In [1]: import numpy as np

In [2]: np.set_printoptions(precision=2, suppress=True, linewidth=200)

In [3]: arr = np.load("w.npy")

In [4]: arr
Out[4]: 
array([[0, 0, 0, 0, 1, 0, 0, 1],
       [0, 0, 0, 1, 0, 1, 1, 1],
       [0, 0, 0, 0, 1, 0, 0, 0],
       [0, 1, 0, 0, 0, 0, 0, 0],
       [1, 0, 1, 0, 0, 0, 0, 0],
       [0, 1, 0, 0, 0, 0, 1, 0],
       [0, 1, 0, 0, 0, 1, 0, 0],
       [1, 1, 0, 0, 0, 0, 0, 0]])

In [5]: ev, vecs = np.linalg.eigvalsh(arr)
---------------------------------------------------------------------------
ValueError                                Traceback (most recent call last)
Cell In[5], line 1
----> 1 ev, vecs = np.linalg.eigvalsh(arr)

ValueError: too many values to unpack (expected 2)

In [6]: ev, vecs = np.linalg.eigh(arr)

In [7]: np.linalg.eigvalsh(arr @ arr)
Out[7]: array([0.07, 0.25, 0.47, 1.  , 2.06, 2.48, 3.95, 5.72])

In [8]: np.round(vecs @ np.diag(ev) @ vecs.T, 2) + 0
Out[8]: 
array([[0., 0., 0., 0., 1., 0., 0., 1.],
       [0., 0., 0., 1., 0., 1., 1., 1.],
       [0., 0., 0., 0., 1., 0., 0., 0.],
       [0., 1., 0., 0., 0., 0., 0., 0.],
       [1., 0., 1., 0., 0., 0., 0., 0.],
       [0., 1., 0., 0., 0., 0., 1., 0.],
       [0., 1., 0., 0., 0., 1., 0., 0.],
       [1., 1., 0., 0., 0., 0., 0., 0.]])

In [9]: np.linalg.svd(arr, compute_uv=False)
Out[9]: array([2.39, 1.99, 1.57, 1.43, 1.  , 0.69, 0.5 , 0.27])

In [10]: np.linalg.eigvalsh(arr + 3 * np.eye(8))
Out[10]: array([1.01, 1.57, 2.  , 2.5 , 3.27, 3.69, 4.57, 5.39])

In [11]: round(ev.sum(), 2), np.trace(arr)
Out[11]: (np.float64(-0.0), np.int64(0))

In [12]: np.unique(ev.round(6) + 0, return_counts=True)[1]
Out[12]: array([1, 1, 1, 1, 1, 1, 1, 1])

In [13]: np.round(vecs.T @ vecs, 2) + 0
Out[13]: 
array([[1., 0., 0., 0., 0., 0., 0., 0.],
       [0., 1., 0., 0., 0., 0., 0., 0.],
       [0., 0., 1., 0., 0., 0., 0., 0.],
       [0., 0., 0., 1., 0., 0., 0., 0.],
       [0., 0., 0., 0., 1., 0., 0., 0.],
       [0., 0., 0., 0., 0., 1., 0., 0.],
       [0., 0., 0., 0., 0., 0., 1., 0.],
       [0., 0., 0., 0., 0., 0., 0., 1.]])

In [14]: np.abs(vecs[:, -1]).round(6).argmax()
Out[14]: np.int64(1)

In [15]: W0 = np.load("dump.npy")

In [16]: W0
Out[16]: 
array([[ -3.21,   5.17,  -5.75,  -0.59,   3.2 ,  -3.9 ,  -0.1 ,   7.13,  22.27,  -4.42,  10.97],
       [ -3.6 ,   4.12,  -5.11,   0.98,   2.29,  -4.59,   1.96,   7.4 ,  19.51,  -4.29,  12.24],
       [  4.17,  24.42, -13.48,  -2.1 ,  -9.73, -12.67,  -2.16,   6.91,   0.9 ,  -9.56, -11.22],
       [  3.63,  23.44, -12.91,  -3.3 , -10.35, -11.32,  -3.48,   8.19,   1.48, -10.27, -11.29],
       [  2.43,  25.99, -12.09,  -3.68, -10.3 , -11.88,  -3.11,   7.92,  -0.11,  -9.72, -12.29],
       [ -1.45,   4.69,  -6.07,   0.38,   4.44,  -3.22,   1.99,   7.91,  23.85,  -2.6 ,  10.22],
       [  1.44,  24.19, -14.49,  -2.45, -10.62, -12.36,  -2.75,   8.44,   0.65, -10.02, -12.93],
       [ -5.4 ,   4.41,  -6.75,   1.9 ,   4.13,  -4.22,   1.68,   9.19,  21.28,  -5.27,   8.61],
       [  3.62,  23.1 , -12.63,  -2.14, -11.78, -12.97,  -2.81,   7.02,   2.11,  -9.28, -12.86],
       [  1.49,  22.63, -15.22,  -0.82, -12.03,  -8.84,  -2.67,   8.47,  -0.79, -10.29, -11.48],
       [ -2.4 ,   3.99,  -6.23,  -0.72,   2.66,  -3.77,   1.02,   8.31,  21.14,  -5.48,  10.04],
       [  3.16,  24.33, -14.27,  -3.04,  -8.29, -10.25,  -3.79,   7.92,   1.51,  -9.89, -12.3 ],
       [ -4.01,   2.91,  -5.41,   2.54,   3.6 ,  -4.47,   2.12,   8.02,  19.53,  -4.36,  10.19],
       [  3.67,  24.82, -12.72,  -4.46, -10.95, -12.17,  -4.  ,   7.17,  -1.31, -10.97, -11.56],
       [  3.64,  23.98, -14.27,  -2.68, -10.45, -12.79,  -1.97,   8.02,   0.97,  -9.92, -11.03],
       [  2.94,  23.66, -14.21,  -2.47, -10.21,  -9.73,  -2.96,   8.21,   0.47, -10.3 , -11.69],
       [ -3.92,   5.47,  -5.68,   2.81,   1.94,  -3.26,   2.87,   8.57,  21.58,  -4.71,   9.86],
       [ -4.42,   3.  ,  -3.73,   1.29,   2.63,  -4.18,   1.67,   9.84,  21.98,  -5.1 ,  10.76]])

In [17]: np.linalg.matrix_rank(W0, rtol=0.1)
Out[17]: np.int64(2)

In [18]: x = np.array([0, 1, 3, 3, 1, 1, 1, 1, 3, 1, 2])

In [19]: y = W0 @ x

In [20]: np.round(np.linalg.lstsq(W0, y)[0], 2) + 0
Out[20]: array([0., 1., 3., 3., 1., 1., 1., 1., 3., 1., 2.])

In [21]: rng = np.random.default_rng(882916)

In [22]: y = y + 0.05 * rng.normal(size=18)

In [23]: y
Out[23]: array([ 76.79,  77.55, -69.29, -70.54, -73.36,  88.12, -77.9 ,  76.39, -70.36, -76.17,  69.32, -71.94,  78.12, -84.63, -73.15, -73.39,  86.73,  87.99])

In [24]: c, *_ = np.linalg.lstsq(W0, y)

In [25]: np.round(W0.T @ (y - W0 @ c), 2) + 0
Out[25]: array([0., 0., 0., 0., 0., 0., 0., 0., 0., 0., 0.])

In [26]: np.round(np.linalg.norm(y - W0 @ c), 2)
Out[26]: np.float64(0.12)

In [27]: c.round()
Out[27]: array([0., 1., 3., 3., 1., 1., 1., 1., 3., 1., 2.])

In [28]: F = np.load("run0.npy")

In [29]: F
Out[29]: 
array([[ 1.05, -0.04, -2.01,  3.15,  2.97,  2.12, -2.99,  2.1 ,  2.03,  3.03],
       [-1.36,  0.08,  2.87, -4.33, -4.34, -2.93,  4.4 , -2.93, -2.87, -4.43],
       [ 0.92, -0.07, -1.88,  3.08,  3.05,  1.97, -2.97,  2.02,  2.  ,  3.06],
       [-0.87,  0.09,  1.76, -2.71, -2.7 , -1.74,  2.67, -1.72, -1.72, -2.71],
       [ 0.47, -0.05, -0.89,  1.34,  1.3 ,  0.91, -1.41,  0.94,  0.87,  1.4 ],
       [ 0.42, -0.05, -0.83,  1.27,  1.27,  0.84, -1.29,  0.91,  0.84,  1.37],
       [-1.11, -0.09,  2.05, -3.16, -3.14, -2.03,  3.13, -2.05, -2.11, -3.16],
       [-0.97, -0.05,  1.94, -3.  , -3.  , -2.06,  2.92, -1.94, -2.01, -2.99],
       [ 1.75,  0.04, -3.43,  5.2 ,  5.16,  3.54, -5.14,  3.51,  3.42,  5.22],
       [-0.65, -0.04,  1.45, -2.1 , -2.11, -1.36,  2.12, -1.47, -1.52, -2.15],
       [ 0.83,  0.  , -1.6 ,  2.52,  2.45,  1.57, -2.53,  1.69,  1.54,  2.53],
       [ 0.84, -0.09, -1.81,  2.66,  2.82,  1.78, -2.74,  1.76,  1.78,  2.81],
       [ 0.47, -0.01, -0.9 ,  1.37,  1.38,  0.98, -1.48,  0.89,  0.87,  1.44],
       [-1.04, -0.05,  2.31, -3.32, -3.4 , -2.2 ,  3.37, -2.24, -2.28, -3.32],
       [ 0.51,  0.01, -1.1 ,  1.63,  1.52,  1.11, -1.61,  1.14,  1.14,  1.64],
       [-1.55, -0.01,  3.09, -4.8 , -4.74, -3.16,  4.72, -3.35, -3.23, -4.85],
       [-1.41,  0.02,  2.58, -3.92, -3.89, -2.58,  3.87, -2.49, -2.68, -3.91]])

In [30]: lab = rng.permutation(10)

In [31]: A2 = F[:, lab] * rng.choice([-1, 1], 10)

In [32]: A2
Out[32]: 
array([[-2.03,  3.15,  2.99, -3.03, -1.05,  2.97,  2.1 ,  2.12,  2.01, -0.04],
       [ 2.87, -4.33, -4.4 ,  4.43,  1.36, -4.34, -2.93, -2.93, -2.87,  0.08],
       [-2.  ,  3.08,  2.97, -3.06, -0.92,  3.05,  2.02,  1.97,  1.88, -0.07],
       [ 1.72, -2.71, -2.67,  2.71,  0.87, -2.7 , -1.72, -1.74, -1.76,  0.09],
       [-0.87,  1.34,  1.41, -1.4 , -0.47,  1.3 ,  0.94,  0.91,  0.89, -0.05],
       [-0.84,  1.27,  1.29, -1.37, -0.42,  1.27,  0.91,  0.84,  0.83, -0.05],
       [ 2.11, -3.16, -3.13,  3.16,  1.11, -3.14, -2.05, -2.03, -2.05, -0.09],
       [ 2.01, -3.  , -2.92,  2.99,  0.97, -3.  , -1.94, -2.06, -1.94, -0.05],
       [-3.42,  5.2 ,  5.14, -5.22, -1.75,  5.16,  3.51,  3.54,  3.43,  0.04],
       [ 1.52, -2.1 , -2.12,  2.15,  0.65, -2.11, -1.47, -1.36, -1.45, -0.04],
       [-1.54,  2.52,  2.53, -2.53, -0.83,  2.45,  1.69,  1.57,  1.6 ,  0.  ],
       [-1.78,  2.66,  2.74, -2.81, -0.84,  2.82,  1.76,  1.78,  1.81, -0.09],
       [-0.87,  1.37,  1.48, -1.44, -0.47,  1.38,  0.89,  0.98,  0.9 , -0.01],
       [ 2.28, -3.32, -3.37,  3.32,  1.04, -3.4 , -2.24, -2.2 , -2.31, -0.05],
       [-1.14,  1.63,  1.61, -1.64, -0.51,  1.52,  1.14,  1.11,  1.1 ,  0.01],
       [ 3.23, -4.8 , -4.72,  4.85,  1.55, -4.74, -3.35, -3.16, -3.09, -0.01],
       [ 2.68, -3.92, -3.87,  3.91,  1.41, -3.89, -2.49, -2.58, -2.58,  0.02]])

In [33]: U, _, vt = np.linalg.svd(F.T @ A2)

In [34]: np.round(U @ vt, 2) + 0
Out[34]: 
array([[ 0.,  0.,  0.,  0., -1.,  0.,  0.,  0.,  0.,  0.],
       [ 0.,  0.,  0.,  0.,  0.,  0.,  0.,  0.,  0.,  1.],
       [ 0.,  0.,  0.,  0.,  0.,  0.,  0.,  0., -1.,  0.],
       [ 0.,  1.,  0.,  0.,  0.,  0.,  0.,  0.,  0.,  0.],
       [ 0.,  0.,  0.,  0.,  0.,  1.,  0.,  0.,  0.,  0.],
       [ 0.,  0.,  0.,  0.,  0.,  0.,  0.,  1.,  0.,  0.],
       [ 0.,  0., -1.,  0.,  0.,  0.,  0.,  0.,  0.,  0.],
       [ 0.,  0.,  0.,  0.,  0.,  0.,  1.,  0.,  0.,  0.],
       [-1.,  0.,  0.,  0.,  0.,  0.,  0.,  0.,  0.,  0.],
       [ 0.,  0.,  0., -1.,  0.,  0.,  0.,  0.,  0.,  0.]])

In [35]: A2 = np.array([[1, 1, -1, 1, -1, -2, 2, 2],
    ...:     [1, 1, 0, -2, 1, -2, 1, -1],
    ...:     [0, 1, 1, -2, -2, 1, 0, 1],
    ...:     [-2, -2, 0, 0, 2, 2, -1, -2],
    ...:     [-1, -2, -2, 0, 1, 2, 0, 1],
    ...:     [0, 2, 0, 1, -2, 0, 2, 1],
    ...:     [0, 1, 2, 1, 1, 0, 0, -1],
    ...:     [0, 0, 0, 0, 2, 1, -2, 1]])

In [36]: data = A2 - A2.T

In [37]: data
Out[37]: 
array([[ 0,  0, -1,  3,  0, -2,  2,  2],
       [ 0,  0, -1,  0,  3, -4,  0, -1],
       [ 1,  1,  0, -2,  0,  1, -2,  1],
       [-3,  0,  2,  0,  2,  1, -2, -2],
       [ 0, -3,  0, -2,  0,  4, -1, -1],
       [ 2,  4, -1, -1, -4,  0,  2,  0],
       [-2,  0,  2,  2,  1, -2,  0,  1],
       [-2,  1, -1,  2,  1,  0, -1,  0]])

In [38]: x = np.array([2, 3, 3, 2, 0, 2, 2, 2])

In [39]: round(np.linalg.det(data), 2)
Out[39]: np.float64(1156.0)

In [40]: np.linalg.svd(data, compute_uv=False)
Out[40]: array([8.27, 8.27, 4.38, 4.38, 2.69, 2.69, 0.35, 0.35])

In [41]: q = np.linalg.solve(np.eye(8) - data, np.eye(8) + data)

In [42]: round(np.linalg.det(q), 2)
Out[42]: np.float64(1.0)

In [43]: np.round(q @ q.T, 2) + 0
Out[43]: 
array([[1., 0., 0., 0., 0., 0., 0., 0.],
       [0., 1., 0., 0., 0., 0., 0., 0.],
       [0., 0., 1., 0., 0., 0., 0., 0.],
       [0., 0., 0., 1., 0., 0., 0., 0.],
       [0., 0., 0., 0., 1., 0., 0., 0.],
       [0., 0., 0., 0., 0., 1., 0., 0.],
       [0., 0., 0., 0., 0., 0., 1., 0.],
       [0., 0., 0., 0., 0., 0., 0., 1.]])

In [44]: K = np.load("x.npy")

In [45]: K
Out[45]: 
array([[ 2.,  4.,  0.,  0.,  0.,  0.],
       [ 4.,  3.,  4.,  0.,  0.,  0.],
       [ 0.,  4.,  3.,  4.,  0.,  0.],
       [ 0.,  0.,  4.,  1.,  4.,  0.],
       [ 0.,  0.,  0.,  4., -2.,  4.],
       [ 0.,  0.,  0.,  0.,  4.,  2.]])

In [46]: ev, vecs = np.linalg.eigh(K)

In [47]: np.round(vecs.T @ K @ vecs, 2) + 0
Out[47]: 
array([[-6.69,  0.  ,  0.  ,  0.  ,  0.  ,  0.  ],
       [ 0.  , -3.24,  0.  ,  0.  ,  0.  ,  0.  ],
       [ 0.  ,  0.  ,  0.01,  0.  ,  0.  ,  0.  ],
       [ 0.  ,  0.  ,  0.  ,  3.65,  0.  ,  0.  ],
       [ 0.  ,  0.  ,  0.  ,  0.  ,  5.96,  0.  ],
       [ 0.  ,  0.  ,  0.  ,  0.  ,  0.  ,  9.31]])

In [48]: np.round(vecs.T @ vecs, 2) + 0
Out[48]: 
array([[1., 0., 0., 0., 0., 0.],
       [0., 1., 0., 0., 0., 0.],
       [0., 0., 1., 0., 0., 0.],
       [0., 0., 0., 1., 0., 0.],
       [0., 0., 0., 0., 1., 0.],
       [0., 0., 0., 0., 0., 1.]])

In [49]: np.round(vecs @ np.diag(ev) @ vecs.T, 2) + 0
Out[49]: 
array([[ 2.,  4.,  0.,  0.,  0.,  0.],
       [ 4.,  3.,  4.,  0.,  0.,  0.],
       [ 0.,  4.,  3.,  4.,  0.,  0.],
       [ 0.,  0.,  4.,  1.,  4.,  0.],
       [ 0.,  0.,  0.,  4., -2.,  4.],
       [ 0.,  0.,  0.,  0.,  4.,  2.]])

In [50]: np.linalg.svd(K, compute_uv=False)
Out[50]: array([9.31, 6.69, 5.96, 3.65, 3.24, 0.01])

In [51]: (ev > 1e-8).sum(), (ev < -1e-8).sum()
Out[51]: (np.int64(4), np.int64(2))

In [52]: np.linalg.eigvalsh(K + 5 * np.eye(6))
Out[52]: array([-1.69,  1.76,  5.01,  8.65, 10.96, 14.31])

In [53]: np.abs(vecs[:, -1]).round(6).argmax()
Out[53]: np.int64(2)

In [54]: K.ravel(order="F")
Out[54]: array([ 2.,  4.,  0.,  0.,  0.,  0.,  4.,  3.,  4.,  0.,  0.,  0.,  0.,  4.,  3.,  4.,  0.,  0.,  0.,  0.,  4.,  1.,  4.,  0.,  0.,  0.,  0.,  4., -2.,  4.,  0.,  0.,  0.,  0.,  4.,  2.])

In [55]: K.reshape(2, -1)
Out[55]: 
array([[ 2.,  4.,  0.,  0.,  0.,  0.,  4.,  3.,  4.,  0.,  0.,  0.,  0.,  4.,  3.,  4.,  0.,  0.],
       [ 0.,  0.,  4.,  1.,  4.,  0.,  0.,  0.,  0.,  4., -2.,  4.,  0.,  0.,  0.,  0.,  4.,  2.]])

In [56]: K.reshape(-1, 2)
Out[56]: 
array([[ 2.,  4.],
       [ 0.,  0.],
       [ 0.,  0.],
       [ 4.,  3.],
       [ 4.,  0.],
       [ 0.,  0.],
       [ 0.,  4.],
       [ 3.,  4.],
       [ 0.,  0.],
       [ 0.,  0.],
       [ 4.,  1.],
       [ 4.,  0.],
       [ 0.,  0.],
       [ 0.,  4.],
       [-2.,  4.],
       [ 0.,  0.],
       [ 0.,  0.],
       [ 4.,  2.]])

In [57]: t3 = K.reshape(6, 2, -1)

In [58]: t3.shape
Out[58]: (6, 2, 3)

In [59]: hat = W0 @ np.linalg.solve(W0.T @ W0, W0.T)

In [60]: np.allclose(hat @ hat, hat)
Out[60]: True

In [61]: assert K == K.T
---------------------------------------------------------------------------
ValueError                                Traceback (most recent call last)
Cell In[61], line 1
----> 1 assert K == K.T

ValueError: The truth value of an array with more than one element is ambiguous. Use a.any() or a.all()

In [62]: np.trace(K)
Out[62]: np.float64(9.0)

In [63]: (K + K.T) / 2
Out[63]: 
array([[ 2.,  4.,  0.,  0.,  0.,  0.],
       [ 4.,  3.,  4.,  0.,  0.,  0.],
       [ 0.,  4.,  3.,  4.,  0.,  0.],
       [ 0.,  0.,  4.,  1.,  4.,  0.],
       [ 0.,  0.,  0.,  4., -2.,  4.],
       [ 0.,  0.,  0.,  0.,  4.,  2.]])

In [64]: K.inv()
---------------------------------------------------------------------------
AttributeError                            Traceback (most recent call last)
Cell In[64], line 1
----> 1 K.inv()

AttributeError: 'numpy.ndarray' object has no attribute 'inv'

In [65]: np.round(np.linalg.det(K), 2)
Out[65]: np.float64(24.0)
